% ipython --no-banner

In [1]: import numpy as np

In [2]: np.set_printoptions(suppress=True, linewidth=140)

In [3]: def rd(a):
   ...:     return np.round(a, 3) + 0
   ...: 

In [4]: M = np.load("a.npy")

In [5]: M
Out[5]: 
array([[ 1,  0,  0,  0],
       [ 0,  1,  0,  0],
       [ 1,  0,  1,  0],
       [-2, -2,  1,  1]])

In [6]: q, R = np.linalg.qr(M)

In [7]: rd(R)
Out[7]: 
array([[-2.449, -1.633,  0.408,  0.816],
       [ 0.   , -1.528,  0.873,  0.436],
       [ 0.   ,  0.   , -1.035, -0.276],
       [ 0.   ,  0.   ,  0.   ,  0.258]])

In [8]: np.trace(q @ q.T)
Out[8]: np.float64(4.0)

In [9]: rd(q.T @ q)
Out[9]: 
array([[1., 0., 0., 0.],
       [0., 1., 0., 0.],
       [0., 0., 1., 0.],
       [0., 0., 0., 1.]])

In [10]: rd(q)
Out[10]: 
array([[-0.408,  0.436,  0.207,  0.775],
       [ 0.   , -0.655, -0.552,  0.516],
       [-0.408,  0.436, -0.759, -0.258],
       [ 0.816,  0.436, -0.276,  0.258]])

In [11]: rd(np.abs(np.diag(R)))
Out[11]: array([2.449, 1.528, 1.035, 0.258])

In [12]: q.shape, R.shape
Out[12]: ((4, 4), (4, 4))

In [13]: out = M ** -1
Traceback (most recent call last):
  Cell In[13], line 1
    out = M ** -1
ValueError: Integers to negative integer powers are not allowed.


In [14]: out = np.linalg.inv(M)

In [15]: rd(np.linalg.det(M) * out)
Out[15]: 
array([[ 1.,  0.,  0.,  0.],
       [ 0.,  1.,  0.,  0.],
       [-1.,  0.,  1.,  0.],
       [ 3.,  2., -1.,  1.]])

In [16]: rd(M @ out)
Out[16]: 
array([[1., 0., 0., 0.],
       [0., 1., 0., 0.],
       [0., 0., 1., 0.],
       [0., 0., 0., 1.]])

In [17]: np.allclose(out, M.T)
Out[17]: False

In [18]: np.linalg.matrix_rank(M - M[0, 0] * np.eye(4))
Out[18]: np.int64(2)

In [19]: [int(np.linalg.matrix_rank(np.linalg.matrix_power(M, p))) for p in range(1, 5)]
Out[19]: [4, 4, 4, 4]

In [20]: rng = np.random.default_rng(11)

In [21]: z = rng.permutation(4)

In [22]: z
Out[22]: array([3, 1, 0, 2])

In [23]: out = M[z][:, z]

In [24]: np.diag(out)
Out[24]: array([1, 1, 1, 1])

In [25]: np.poly(M)
Out[25]: array([ 1., -4.,  6., -4.,  1.])

In [26]: np.einsum("ij,ji->", M, M)
Out[26]: np.int64(4)

In [27]: np.kron(np.eye(2, dtype=int), M)
Out[27]: 
array([[ 1,  0,  0,  0,  0,  0,  0,  0],
       [ 0,  1,  0,  0,  0,  0,  0,  0],
       [ 1,  0,  1,  0,  0,  0,  0,  0],
       [-2, -2,  1,  1,  0,  0,  0,  0],
       [ 0,  0,  0,  0,  1,  0,  0,  0],
       [ 0,  0,  0,  0,  0,  1,  0,  0],
       [ 0,  0,  0,  0,  1,  0,  1,  0],
       [ 0,  0,  0,  0, -2, -2,  1,  1]])

In [28]: np.einsum("ii->", M)
Out[28]: np.int64(4)

In [29]: z = rng.integers(0, 2, 11)

In [30]: mat = np.array([[5, 5, 0, 2, -5, -4, 1, 5, -1, -5, 5],
    ...:     [4, -5, 3, 3, 3, -4, -1, 4, 0, 4, 4],
    ...:     [4, 0, 4, -2, 1, -4, 4, -5, 0, -1, 2],
    ...:     [-3, -4, -1, 1, 5, 2, 4, 3, -4, 3, 2],
    ...:     [5, -1, -4, 4, -3, -4, 3, -3, 1, -2, -2],
    ...:     [-5, 3, -3, -3, 5, 1, 3, 4, -1, 3, 5],
    ...:     [1, 2, -4, 3, 5, -1, -3, -1, 5, 4, 1],
    ...:     [-3, 3, 4, 5, -2, -3, 5, -3, -1, -2, 5],
    ...:     [-5, 4, 4, -5, 5, 2, -2, 5, 3, 4, 1],
    ...:     [3, 1, -1, -5, -1, 3, -2, 2, 4, -2, -5],
    ...:     [-3, -4, -1, 2, 5, -4, -1, -2, 4, 5, 5]]) * (z[:, None] == z)

In [31]: mat
Out[31]: 
array([[ 5,  0,  0,  0, -5, -4,  1,  5,  0,  0,  5],
       [ 0, -5,  3,  3,  0,  0,  0,  0,  0,  4,  0],
       [ 0,  0,  4, -2,  0,  0,  0,  0,  0, -1,  0],
       [ 0, -4, -1,  1,  0,  0,  0,  0, -4,  3,  0],
       [ 5,  0,  0,  0, -3, -4,  3, -3,  0,  0, -2],
       [-5,  0,  0,  0,  5,  1,  3,  4,  0,  0,  5],
       [ 1,  0,  0,  0,  5, -1, -3, -1,  0,  0,  1],
       [-3,  0,  0,  0, -2, -3,  5, -3,  0,  0,  5],
       [ 0,  4,  4, -5,  0,  0,  0,  0,  3,  4,  0],
       [ 0,  1, -1, -5,  0,  0,  0,  0,  4, -2,  0],
       [-3,  0,  0,  0,  5, -4, -1, -2,  0,  0,  5]])

In [32]: # splits into 2 blocks

In [33]: out = mat ** -1
Traceback (most recent call last):
  Cell In[33], line 1
    out = mat ** -1
ValueError: Integers to negative integer powers are not allowed.


In [34]: out = np.linalg.inv(mat)

In [35]: rd(mat @ out)
Out[35]: 
array([[1., 0., 0., 0., 0., 0., 0., 0., 0., 0., 0.],
       [0., 1., 0., 0., 0., 0., 0., 0., 0., 0., 0.],
       [0., 0., 1., 0., 0., 0., 0., 0., 0., 0., 0.],
       [0., 0., 0., 1., 0., 0., 0., 0., 0., 0., 0.],
       [0., 0., 0., 0., 1., 0., 0., 0., 0., 0., 0.],
       [0., 0., 0., 0., 0., 1., 0., 0., 0., 0., 0.],
       [0., 0., 0., 0., 0., 0., 1., 0., 0., 0., 0.],
       [0., 0., 0., 0., 0., 0., 0., 1., 0., 0., 0.],
       [0., 0., 0., 0., 0., 0., 0., 0., 1., 0., 0.],
       [0., 0., 0., 0., 0., 0., 0., 0., 0., 1., 0.],
       [0., 0., 0., 0., 0., 0., 0., 0., 0., 0., 1.]])

In [36]: rd(np.linalg.inv(out))
Out[36]: 
array([[ 5.,  0.,  0.,  0., -5., -4.,  1.,  5.,  0.,  0.,  5.],
       [ 0., -5.,  3.,  3.,  0.,  0.,  0.,  0.,  0.,  4.,  0.],
       [ 0.,  0.,  4., -2.,  0.,  0.,  0.,  0.,  0., -1.,  0.],
       [ 0., -4., -1.,  1.,  0.,  0.,  0.,  0., -4.,  3.,  0.],
       [ 5.,  0.,  0.,  0., -3., -4.,  3., -3.,  0.,  0., -2.],
       [-5.,  0.,  0.,  0.,  5.,  1.,  3.,  4.,  0.,  0.,  5.],
       [ 1.,  0.,  0.,  0.,  5., -1., -3., -1.,  0.,  0.,  1.],
       [-3.,  0.,  0.,  0., -2., -3.,  5., -3.,  0.,  0.,  5.],
       [ 0.,  4.,  4., -5.,  0.,  0.,  0.,  0.,  3.,  4.,  0.],
       [ 0.,  1., -1., -5.,  0.,  0.,  0.,  0.,  4., -2.,  0.],
       [-3.,  0.,  0.,  0.,  5., -4., -1., -2.,  0.,  0.,  5.]])

In [37]: rd(np.linalg.cond(mat))
Out[37]: np.float64(13.299)

In [38]: rd(np.linalg.det(mat) * np.linalg.det(out))
Out[38]: np.float64(1.0)

In [39]: out = np.array([[0, 1],
    ...:     [1, 2],
    ...:     [2, 0],
    ...:     [1, 2],
    ...:     [2, 0],
    ...:     [0, 2],
    ...:     [0, 2],
    ...:     [0, 2],
    ...:     [1, 0],
    ...:     [0, 1],
    ...:     [0, 2]])

In [40]: np.linalg.matrix_rank(mat @ out)
Out[40]: np.int64(2)

In [41]: np.einsum("ik,kj->ji", mat, out)
Out[41]: 
array([[-10,   4,   6,  -9,  -6,  10,  10,  -4,  10,  -2,  10],
       [ 19,   0,  -5,  -3,  -7,  21,  -7,   5,   2, -10,  -7]])

In [42]: out @ mat
Traceback (most recent call last):
  Cell In[42], line 1
    out @ mat
ValueError: matmul: Input operand 1 has a mismatch in its core dimension 0, with gufunc signature (n?,k),(k,m?)->(n?,m?) (size 11 is different from 2)


In [43]: f = np.array([3, 3, -3, 3, 0, -2, 3, 2, -3, -1, -2])

In [44]: out = mat + np.outer(f, np.eye(11)[3])

In [45]: out
Out[45]: 
array([[ 5.,  0.,  0.,  3., -5., -4.,  1.,  5.,  0.,  0.,  5.],
       [ 0., -5.,  3.,  6.,  0.,  0.,  0.,  0.,  0.,  4.,  0.],
       [ 0.,  0.,  4., -5.,  0.,  0.,  0.,  0.,  0., -1.,  0.],
       [ 0., -4., -1.,  4.,  0.,  0.,  0.,  0., -4.,  3.,  0.],
       [ 5.,  0.,  0.,  0., -3., -4.,  3., -3.,  0.,  0., -2.],
       [-5.,  0.,  0., -2.,  5.,  1.,  3.,  4.,  0.,  0.,  5.],
       [ 1.,  0.,  0.,  3.,  5., -1., -3., -1.,  0.,  0.,  1.],
       [-3.,  0.,  0.,  2., -2., -3.,  5., -3.,  0.,  0.,  5.],
       [ 0.,  4.,  4., -8.,  0.,  0.,  0.,  0.,  3.,  4.,  0.],
       [ 0.,  1., -1., -6.,  0.,  0.,  0.,  0.,  4., -2.,  0.],
       [-3.,  0.,  0., -2.,  5., -4., -1., -2.,  0.,  0.,  5.]])

In [46]: rd(np.linalg.det(out) / np.linalg.det(mat)), rd(1 + np.linalg.solve(mat, f)[3])
Out[46]: (np.float64(1.225), np.float64(1.225))

In [47]: K = np.loadtxt("arr.csv", delimiter=",")

In [48]: K
Out[48]: 
array([[0.2  , 0.2  , 0.2  , 0.   , 0.2  , 0.2  , 0.   ],
       [0.5  , 0.5  , 0.   , 0.   , 0.   , 0.   , 0.   ],
       [0.   , 0.333, 0.667, 0.   , 0.   , 0.   , 0.   ],
       [0.   , 0.   , 0.   , 0.667, 0.   , 0.   , 0.333],
       [0.25 , 0.25 , 0.   , 0.   , 0.25 , 0.25 , 0.   ],
       [0.   , 0.   , 0.   , 0.   , 0.333, 0.667, 0.   ],
       [0.   , 0.   , 0.   , 0.   , 0.   , 0.   , 1.   ]])

In [49]: # 2 groups of indices that never mix

In [50]: W = np.array([[3, 1, 1, 1, 1, 0],
    ...:     [0, 0, 1, 1, 1, 0],
    ...:     [2, 0, 0, 0, 3, 3],
    ...:     [3, 1, 3, 1, 2, 3],
    ...:     [2, 2, 3, 0, 1, 0],
    ...:     [0, 3, 0, 0, 1, 2],
    ...:     [0, 2, 0, 1, 2, 3]])

In [51]: c = np.array([2, -1, -2, 4, -1, -2])

In [52]: hid = np.maximum(K @ W + c, 0)

In [53]: rd((hid > 0).mean(axis=0))
Out[53]: array([1.   , 0.714, 0.143, 1.   , 0.571, 0.429])

In [54]: np.linalg.matrix_rank(hid)
Out[54]: np.int64(6)

In [55]: cent = np.array([[3, 1], [0, 2], [1, 1], [2, 1], [2, 2], [1, 2]])

In [56]: W @ cent
Out[56]: 
array([[14,  9],
       [ 5,  4],
       [15, 14],
       [21, 19],
       [11, 11],
       [ 4, 12],
       [ 9, 15]])
